% ipython --no-banner

In [1]: import numpy as np

In [2]: from numpy import linalg as LA

In [3]: np.set_printoptions(suppress=True, linewidth=160)

In [4]: rnd = lambda a: np.round(a, 3) + 0

In [5]: W0 = np.loadtxt("x.csv", delimiter=",")

In [6]: print(rnd(W0))
[[-26.905   7.354  -1.614]
 [ -9.883   3.205  -0.09 ]
 [ -7.215   2.395  -0.01 ]
 [ -4.3     1.412  -0.021]
 [  0.143   0.005   0.052]
 [  0.231   0.012   0.089]
 [  0.651   0.086   0.303]
 [  2.703   0.818   1.719]
 [ 21.971   6.271  13.595]
 [ 26.41    7.249  16.052]]

In [7]: U, s, vt = LA.svd(W0)

In [8]: print(np.argmax(s[:-1] / (s[1:] + 1e-6)) + 1)
2

In [9]: out = U[:, :2] @ np.diag(s[:2]) @ vt[:2]

In [10]: print(LA.matrix_rank(out))
2

In [11]: print(rnd(LA.norm(W0 - out, 2)), rnd(s[2]))
0.0 0.0

In [12]: print(rnd(out))
[[-26.905   7.354  -1.614]
 [ -9.883   3.205  -0.09 ]
 [ -7.215   2.395  -0.01 ]
 [ -4.3     1.412  -0.021]
 [  0.143   0.005   0.052]
 [  0.231   0.012   0.089]
 [  0.651   0.086   0.303]
 [  2.703   0.818   1.719]
 [ 21.971   6.271  13.595]
 [ 26.41    7.249  16.052]]

In [13]: M = np.loadtxt("out6.csv", delimiter=",")

In [14]: print(rnd(M))
[[-0.092  0.71  -0.237  0.657]
 [ 0.368 -0.25  -0.895 -0.001]
 [-0.092  0.616 -0.209 -0.754]
 [ 0.921  0.233  0.314 -0.009]]

In [15]: # orthonormal columns

In [16]: vec = np.array([-9, -1, 7, -5])

In [17]: a = np.maximum(M @ vec, 0)

In [18]: print(rnd(M * (a > 1e-9)[:, None]))
[[ 0.     0.     0.     0.   ]
 [ 0.     0.     0.     0.   ]
 [-0.092  0.616 -0.209 -0.754]
 [ 0.     0.     0.     0.   ]]

In [19]: print(np.flatnonzero(a > 1e-9))
[2]

In [20]: Q, r_ = LA.qr(M)

In [21]: print(rnd(Q.T @ Q))
[[1. 0. 0. 0.]
 [0. 1. 0. 0.]
 [0. 0. 1. 0.]
 [0. 0. 0. 1.]]

In [22]: print(rnd(np.abs(np.diag(r_))))
[1. 1. 1. 1.]

In [23]: print(Q.shape, r_.shape)
(4, 4) (4, 4)

In [24]: print(rnd(Q))
[[-0.092  0.71  -0.237  0.657]
 [ 0.368 -0.25  -0.895 -0.001]
 [-0.092  0.616 -0.209 -0.754]
 [ 0.921  0.233  0.314 -0.009]]

In [25]: print(rnd(Q @ r_))
[[-0.092  0.71  -0.237  0.657]
 [ 0.368 -0.25  -0.895 -0.001]
 [-0.092  0.616 -0.209 -0.754]
 [ 0.921  0.233  0.314 -0.009]]

In [26]: print(rnd(r_))
[[1. 0. 0. 0.]
 [0. 1. 0. 0.]
 [0. 0. 1. 0.]
 [0. 0. 0. 1.]]

In [27]: print(np.allclose(r_.T @ r_, M.T @ M))
True
